$ python3 -q
>>> import numpy as np
>>> np.set_printoptions(suppress=True, linewidth=100)
>>> mat = np.load("m.npy")
>>> mat
array([[  0,  14,  -6, -10,   7,   7,  -1,  -3],
       [-14,   0,  -7,   0,   6,  15, -13, -18],
       [  6,   7,   0,   6,  -8,   7, -10,  10],
       [ 10,   0,  -6,   0,   2,   1,  -5,  -5],
       [ -7,  -6,   8,  -2,   0,  -8,  -3,  -6],
       [ -7, -15,  -7,  -1,   8,   0,  12,   9],
       [  1,  13,  10,   5,   3, -12,   0,   7],
       [  3,  18, -10,   5,   6,  -9,  -7,   0]])
>>> W1 = np.array([[5, -4], [3, 1], [-4, 2], [4, 0], [2, -3], [-2, -3], [3, 1], [-2, 0]])
>>> coef = np.array([2, 1])
>>> hid = np.maximum(mat @ W1 + coef, 0)
>>> np.linalg.matrix_rank(hid)
np.int64(2)
>>> (hid > 0).astype(int)
array([[1, 0],
       [0, 0],
       [0, 0],
       [1, 0],
       [0, 1],
       [0, 0],
       [1, 1],
       [1, 0]])
>>> W2 = np.array([[3, 0, 3], [0, 1, 3]])
>>> W1 @ W2
array([[ 15,  -4,   3],
       [  9,   1,  12],
       [-12,   2,  -6],
       [ 12,   0,  12],
       [  6,  -3,  -3],
       [ -6,  -3, -15],
       [  9,   1,  12],
       [ -6,   0,  -6]])
>>> hid @ W2
array([[ 93,   0,  93],
       [  0,   0,   0],
       [  0,   0,   0],
       [219,   0, 219],
       [  0,  60, 180],
       [  0,   0,   0],
       [126,  57, 297],
       [420,   0, 420]])
>>> W2 = np.array([[2, 3, 2, 3, -2],
...     [-3, -2, 3, 1, 0],
...     [3, 1, 2, -1, -1],
...     [2, 3, -3, -3, 1]])
>>> rng = np.random.default_rng(50994)
>>> F = rng.normal(size=(15, 4)) @ W2 + np.array([-1, -1, 2, -2, 2])
>>> F.round(2)
array([[  1.08,   0.28,  -2.23,  -4.23,   2.94],
       [ -1.43,  -3.2 ,   3.07,  -6.15,   3.29],
       [ -5.48,  -2.27,   5.69,   4.27,   0.57],
       [ -8.92,  -7.8 ,   6.6 ,   4.67,   1.29],
       [  3.86,   3.07,  -4.72, -10.22,   4.59],
       [ -6.2 ,  -2.22,  -8.32,  -5.85,   6.97],
       [ -2.31,   0.28,  -7.24,  -7.99,   6.27],
       [ 12.85,  11.72,   0.39,  -0.52,  -2.42],
       [ -7.33,  -7.31,  -5.06,  -7.72,   7.25],
       [ -4.42,  -5.03,   3.67,  -4.87,   3.67],
       [  3.64,   4.94,  -0.66,  -5.15,   2.18],
       [ -6.43,  -8.21,   4.39,  -0.58,   2.69],
       [ -1.92,   2.82,  -6.65,  -2.43,   4.19],
       [ -0.73,   1.95,   7.12,   2.07,  -0.43],
       [-10.8 , -10.49,   3.01,  -4.72,   5.71]])
>>> z = F[:, 1] > np.median(F[:, 1])
>>> u = F[z].mean(axis=0) - F[~z].mean(axis=0)
>>> np.argsort(-np.abs(u).round(6), kind="stable")
array([1, 0, 2, 4, 3])
>>> z.astype(int)
array([1, 0, 0, 0, 1, 0, 1, 1, 0, 0, 1, 0, 1, 1, 0])
>>> ((F - F.mean(axis=0)) @ u > 0).astype(int)
array([1, 0, 0, 0, 1, 0, 1, 1, 0, 0, 1, 0, 1, 1, 0])
>>> cen = F - F.mean(axis=0)
>>> evecs = np.linalg.svd(cen)[2][:4]
>>> M2 = cen - cen @ evecs.T @ evecs
>>> np.round(np.diag(evecs.T @ evecs), 2)
array([0.92, 1.  , 0.97, 0.91, 0.2 ])
>>> np.round((cen @ evecs.T).std(axis=0), 2)
array([8.27, 6.47, 2.71, 0.93])
>>> np.linalg.matrix_power(mat, 3)
array([[     0, -13542,   7683,   2719,  -5006,  -6162,   7250,   6674],
       [ 13542,      0,  11540,   4797,  -6590, -20054,  14716,  24065],
       [ -7683, -11540,      0,  -4215,   4666,  -1202,   6954,  -4930],
       [ -2719,  -4797,   4215,      0,   -576,  -2935,   4691,   3392],
       [  5006,   6590,  -4666,    576,      0,   2779,  -1511,   3560],
       [  6162,  20054,   1202,   2935,  -2779,      0, -14000,  -4969],
       [ -7250, -14716,  -6954,  -4691,   1511,  14000,      0,  -9612],
       [ -6674, -24065,   4930,  -3392,  -3560,   4969,   9612,      0]])
>>> (mat - mat.T) / 2
array([[  0.,  14.,  -6., -10.,   7.,   7.,  -1.,  -3.],
       [-14.,   0.,  -7.,   0.,   6.,  15., -13., -18.],
       [  6.,   7.,   0.,   6.,  -8.,   7., -10.,  10.],
       [ 10.,   0.,  -6.,   0.,   2.,   1.,  -5.,  -5.],
       [ -7.,  -6.,   8.,  -2.,   0.,  -8.,  -3.,  -6.],
       [ -7., -15.,  -7.,  -1.,   8.,   0.,  12.,   9.],
       [  1.,  13.,  10.,   5.,   3., -12.,   0.,   7.],
       [  3.,  18., -10.,   5.,   6.,  -9.,  -7.,   0.]])
>>> mat @ mat
array([[-440, -256,  -11,  -77,  147,  141,   12, -248],
       [-256, -999,   77,  -84,  -69,  123,  372,  -20],
       [ -11,   77, -434,  -51,  182,  247,  -89, -133],
       [ -77,  -84,  -51, -191,   81,  117,   91, -128],
       [ 147,  -69,  182,   81, -262,    5,  -39,  126],
       [ 141,  123,  247,  117,    5, -613,  190,  262],
       [  12,  372,  -89,   91,  -39,  190, -497, -288],
       [-248,  -20, -133, -128,  126,  262, -288, -624]])
>>> np.allclose(mat @ mat.T, mat.T @ mat)
True
>>> M2 = np.c_[F[:, :3] @ np.array([[-1, 3, 5], [-1, -5, -2], [9, 6, -6]]), np.array([4, 6, 6, 8, 1, 0, 8, 8, 6, 0, 4, 0, 3, 5, 7])]
>>> M2.round(2)
array([[-21.41, -11.54,  18.2 ,   4.  ],
       [ 32.29,  30.13, -19.21,   6.  ],
       [ 58.99,  29.08, -57.02,   6.  ],
       [ 76.13,  51.83, -68.62,   8.  ],
       [-49.43, -32.09,  41.51,   1.  ],
       [-66.49, -57.44,  23.39,   0.  ],
       [-63.14, -51.78,  31.33,   8.  ],
       [-21.1 , -17.73,  38.49,   8.  ],
       [-30.94, -15.82,   8.36,   6.  ],
       [ 42.47,  33.88, -34.07,   0.  ],
       [-14.48, -17.73,  12.23,   4.  ],
       [ 54.13,  48.09, -42.06,   0.  ],
       [-60.73, -59.74,  24.66,   3.  ],
       [ 62.86,  30.78, -50.26,   5.  ],
       [ 48.36,  38.1 , -51.06,   7.  ]])
>>> np.round(np.linalg.norm(np.linalg.qr(F)[0].T @ M2, axis=0) ** 2 / ((M2 ** 2).sum(axis=0) + 1e-12), 2)
array([1.  , 1.  , 1.  , 0.72])
>>> np.linalg.matrix_rank(np.c_[F, M2])
np.int64(6)
>>> arr = np.array([[0, 0, 0, 3, -1, 2, 3],
...     [0, 0, 1, -1, 0, 1, 0],
...     [0, 0, 0, -2, -2, -3, 3],
...     [0, 0, 0, 0, -2, 2, 2],
...     [0, 0, 0, 0, 0, -3, -3],
...     [0, 0, 0, 0, 0, 0, 1],
...     [0, 0, 0, 0, 0, 0, 0]])
>>> np.round(arr @ np.linalg.pinv(arr) @ arr, 2) + 0
array([[ 0.,  0.,  0.,  3., -1.,  2.,  3.],
       [ 0.,  0.,  1., -1.,  0.,  1.,  0.],
       [ 0.,  0.,  0., -2., -2., -3.,  3.],
       [ 0.,  0.,  0.,  0., -2.,  2.,  2.],
       [ 0.,  0.,  0.,  0.,  0., -3., -3.],
       [ 0.,  0.,  0.,  0.,  0.,  0.,  1.],
       [ 0.,  0.,  0.,  0.,  0.,  0.,  0.]])
>>> round(float(np.trace(np.linalg.pinv(arr) @ arr)), 2)
5.0
